>>> import numpy as np
>>> from numpy import linalg as LA
>>> np.set_printoptions(precision=1, suppress=True, linewidth=200)
>>> rnd = lambda a: np.round(a, 1) + 0
>>> arr = np.loadtxt("a.csv", delimiter=",")
>>> rnd(arr)
array([[-0.4, -0.6, -0.4, -0.6],
       [ 0.7, -0.7,  0.2,  0. ],
       [ 0. , -0.2, -0.8,  0.6],
       [-0.6, -0.4,  0.5,  0.5]])
>>> np.count_nonzero(arr)
np.int64(16)
>>> rnd(arr - arr[0])
array([[ 0. ,  0. ,  0. ,  0. ],
       [ 1.1, -0.1,  0.6,  0.6],
       [ 0.4,  0.4, -0.4,  1.2],
       [-0.2,  0.1,  0.9,  1.1]])
>>> Q = arr.astype(float).copy()
>>> for j in range(4):
...     Q[:, j] -= Q[:, :j] @ (Q[:, :j].T @ Q[:, j])
...     Q[:, j] /= LA.norm(Q[:, j])
... 
>>> rnd(Q)
array([[-0.4, -0.6, -0.4, -0.6],
       [ 0.7, -0.7,  0.2,  0. ],
       [ 0. , -0.2, -0.8,  0.6],
       [-0.6, -0.4,  0.5,  0.5]])
>>> rnd(Q.T @ arr)
array([[1., 0., 0., 0.],
       [0., 1., 0., 0.],
       [0., 0., 1., 0.],
       [0., 0., 0., 1.]])
>>> rng = np.random.default_rng(338943)
>>> M2 = arr + rng.integers(-2, 3, (4, 1)) @ rng.integers(-2, 3, (1, 4))
>>> rnd(M2)
array([[-0.4, -0.6, -0.4, -0.6],
       [-1.3, -0.7, -3.8,  2. ],
       [ 0. , -0.2, -0.8,  0.6],
       [-2.6, -0.4, -3.5,  2.5]])
>>> M2 - arr
array([[ 0.,  0.,  0.,  0.],
       [-2.,  0., -4.,  2.],
       [ 0.,  0.,  0.,  0.],
       [-2.,  0., -4.,  2.]])
>>> LA.matrix_rank(M2 - arr, tol=1e-8)
np.int64(1)
>>> rnd(LA.svd(M2 - arr, compute_uv=False))
array([6.9, 0. , 0. , 0. ])
>>> np.abs(M2 - arr).sum(axis=1)
array([0., 8., 0., 8.])
>>> Q, R = LA.qr(M2)
>>> rnd(abs(R[0, 0])), rnd(LA.norm(M2[:, 0]))
(np.float64(2.9), np.float64(2.9))
>>> rnd(Q.T @ Q)
array([[1., 0., 0., 0.],
       [0., 1., 0., 0.],
       [0., 0., 1., 0.],
       [0., 0., 0., 1.]])
>>> rnd(R)
array([[ 2.9,  0.8,  4.8, -3. ],
       [ 0. ,  0.6,  1.1,  0.1],
       [ 0. ,  0. ,  1.7, -1.4],
       [ 0. ,  0. ,  0. , -0.3]])
>>> np.trace(Q @ Q.T)
np.float64(4.0)
>>> rnd(Q)
array([[-0.1, -0.7,  0.7,  0. ],
       [-0.4, -0.5, -0.7,  0.4],
       [ 0. , -0.3, -0.3, -0.9],
       [-0.9,  0.4,  0.2, -0.2]])
>>> np.allclose(R.T @ R, M2.T @ M2)
True
>>> rnd(np.abs(np.diag(R)))
array([2.9, 0.6, 1.7, 0.3])
>>> rnd(LA.pinv(arr))
array([[-0.4,  0.7,  0. , -0.6],
       [-0.6, -0.7, -0.2, -0.4],
       [-0.4,  0.2, -0.8,  0.5],
       [-0.6,  0. ,  0.6,  0.5]])
>>> rnd(LA.svd(arr, compute_uv=False))
array([1., 1., 1., 1.])
>>> rnd(arr @ arr.T)
array([[1., 0., 0., 0.],
       [0., 1., 0., 0.],
       [0., 0., 1., 0.],
       [0., 0., 0., 1.]])
>>> K = np.load("layer4.npy")
>>> K
array([[-19,  11,  -3, -10,  -1,  -6,   3,  21,  11, -11],
       [-27,  21,   6, -15,  -9, -12,   0,  18,  12, -18],
       [ -9,   5,   2,   0,   1, -13,   6,  16,   8, -11],
       [-11,   7,   1,  -4,  -1,  -8,   3,  13,   7,  -9],
       [ -6,   0,  -3,   3,   6, -12,   9,  21,   9,  -9],
       [ -9,   1, -11,  -6,   5,   4,   3,  17,   7,  -1],
       [ -9,   5,   2,   0,   1, -13,   6,  16,   8, -11],
       [-23,  19,   8, -12,  -9, -13,   0,  14,  10, -17]])
>>> [round(float(x), 1) for x in LA.svd(K, compute_uv=False)[:3]]
[88.7, 31.7, 21.1]
>>> LA.cond(K) > 100
np.True_
>>> np.argsort(-LA.norm(K, axis=0).round(6), kind="stable")[:3]
array([7, 0, 9])
>>> LA.matrix_rank(K, rtol=0.1)
np.int64(3)
>>> E = np.array([[-1.0, -0.4, 0.6, -0.4, -0.7, -0.4, 0.0],
...     [-0.4, 0.3, -1.7, -1.7, 0.7, 1.0, -0.1],
...     [1.0, -0.7, -0.3, -0.2, 0.7, 0.0, 0.2],
...     [0.8, 2.5, -1.3, 1.4, 0.5, 1.3, -1.6],
...     [-0.4, 0.6, -0.8, 0.7, -0.3, 0.4, 1.8],
...     [0.2, 0.0, -0.7, -0.3, -1.5, 0.3, 2.3],
...     [-0.5, -0.3, 0.6, -0.2, -1.0, 1.7, -0.4],
...     [0.1, -0.3, 1.0, -0.2, 1.3, 1.2, -1.2]])
>>> E
array([[-1. , -0.4,  0.6, -0.4, -0.7, -0.4,  0. ],
       [-0.4,  0.3, -1.7, -1.7,  0.7,  1. , -0.1],
       [ 1. , -0.7, -0.3, -0.2,  0.7,  0. ,  0.2],
       [ 0.8,  2.5, -1.3,  1.4,  0.5,  1.3, -1.6],
       [-0.4,  0.6, -0.8,  0.7, -0.3,  0.4,  1.8],
       [ 0.2,  0. , -0.7, -0.3, -1.5,  0.3,  2.3],
       [-0.5, -0.3,  0.6, -0.2, -1. ,  1.7, -0.4],
       [ 0.1, -0.3,  1. , -0.2,  1.3,  1.2, -1.2]])
>>> Q, V = LA.qr(E[:, :4])[0], LA.qr(E[:, 4:])[0]
>>> sigma = LA.svd(Q.T @ V, compute_uv=False)
>>> (sigma > 0.9).sum()
np.int64(0)
>>> rnd(sigma)
array([0.9, 0.6, 0.4])
>>> t3 = np.stack([E, -3 * E, E[::-1]])
>>> (t3 @ E.T).shape
(3, 8, 8)
>>> t3.shape
(3, 8, 7)
>>> J = np.array([[1, 4, 1, 5, 5, 0, 2, 1, 1, 3, 5],
...     [0, 5, 1, 4, 5, 2, 2, 4, 2, 1, 0],
...     [5, 3, 1, 2, 1, 1, 5, 3, 2, 0, 2],
...     [0, 2, 1, 5, 4, 5, 5, 1, 4, 0, 5],
...     [2, 2, 2, 3, 4, 1, 5, 0, 1, 1, 4],
...     [3, 5, 4, 3, 4, 1, 3, 2, 4, 5, 3],
...     [3, 3, 5, 3, 3, 4, 4, 1, 1, 3, 3],
...     [5, 5, 0, 2, 4, 2, 4, 2, 1, 2, 0],
...     [5, 5, 4, 2, 3, 1, 5, 3, 2, 4, 0],
...     [0, 1, 3, 1, 5, 1, 2, 1, 2, 1, 0],
...     [1, 3, 4, 4, 4, 4, 4, 1, 4, 4, 2]])
>>> J
array([[1, 4, 1, 5, 5, 0, 2, 1, 1, 3, 5],
       [0, 5, 1, 4, 5, 2, 2, 4, 2, 1, 0],
       [5, 3, 1, 2, 1, 1, 5, 3, 2, 0, 2],
       [0, 2, 1, 5, 4, 5, 5, 1, 4, 0, 5],
       [2, 2, 2, 3, 4, 1, 5, 0, 1, 1, 4],
       [3, 5, 4, 3, 4, 1, 3, 2, 4, 5, 3],
       [3, 3, 5, 3, 3, 4, 4, 1, 1, 3, 3],
       [5, 5, 0, 2, 4, 2, 4, 2, 1, 2, 0],
       [5, 5, 4, 2, 3, 1, 5, 3, 2, 4, 0],
       [0, 1, 3, 1, 5, 1, 2, 1, 2, 1, 0],
       [1, 3, 4, 4, 4, 4, 4, 1, 4, 4, 2]])
>>> vec = np.array([2, 0, 3, 1, 1, 3, 2, 0, 2, 2, 0])
>>> (J * vec).sum(axis=1)
array([27, 28, 33, 45, 34, 52, 55, 36, 52, 28, 58])
>>> J * vec
array([[ 2,  0,  3,  5,  5,  0,  4,  0,  2,  6,  0],
       [ 0,  0,  3,  4,  5,  6,  4,  0,  4,  2,  0],
       [10,  0,  3,  2,  1,  3, 10,  0,  4,  0,  0],
       [ 0,  0,  3,  5,  4, 15, 10,  0,  8,  0,  0],
       [ 4,  0,  6,  3,  4,  3, 10,  0,  2,  2,  0],
       [ 6,  0, 12,  3,  4,  3,  6,  0,  8, 10,  0],
       [ 6,  0, 15,  3,  3, 12,  8,  0,  2,  6,  0],
       [10,  0,  0,  2,  4,  6,  8,  0,  2,  4,  0],
       [10,  0, 12,  2,  3,  3, 10,  0,  4,  8,  0],
       [ 0,  0,  9,  1,  5,  3,  4,  0,  4,  2,  0],
       [ 2,  0, 12,  4,  4, 12,  8,  0,  8,  8,  0]])
>>> np.einsum("ij,j->i", J, vec)
array([27, 28, 33, 45, 34, 52, 55, 36, 52, 28, 58])
>>> J @ vec
array([27, 28, 33, 45, 34, 52, 55, 36, 52, 28, 58])
>>> (J @ vec).argmax()
np.int64(10)
>>> np.sign((J @ vec).round(6))
array([1, 1, 1, 1, 1, 1, 1, 1, 1, 1, 1])
>>> LA.norm(J @ vec) <= LA.norm(J, 2) * LA.norm(vec) + 1e-9
np.True_
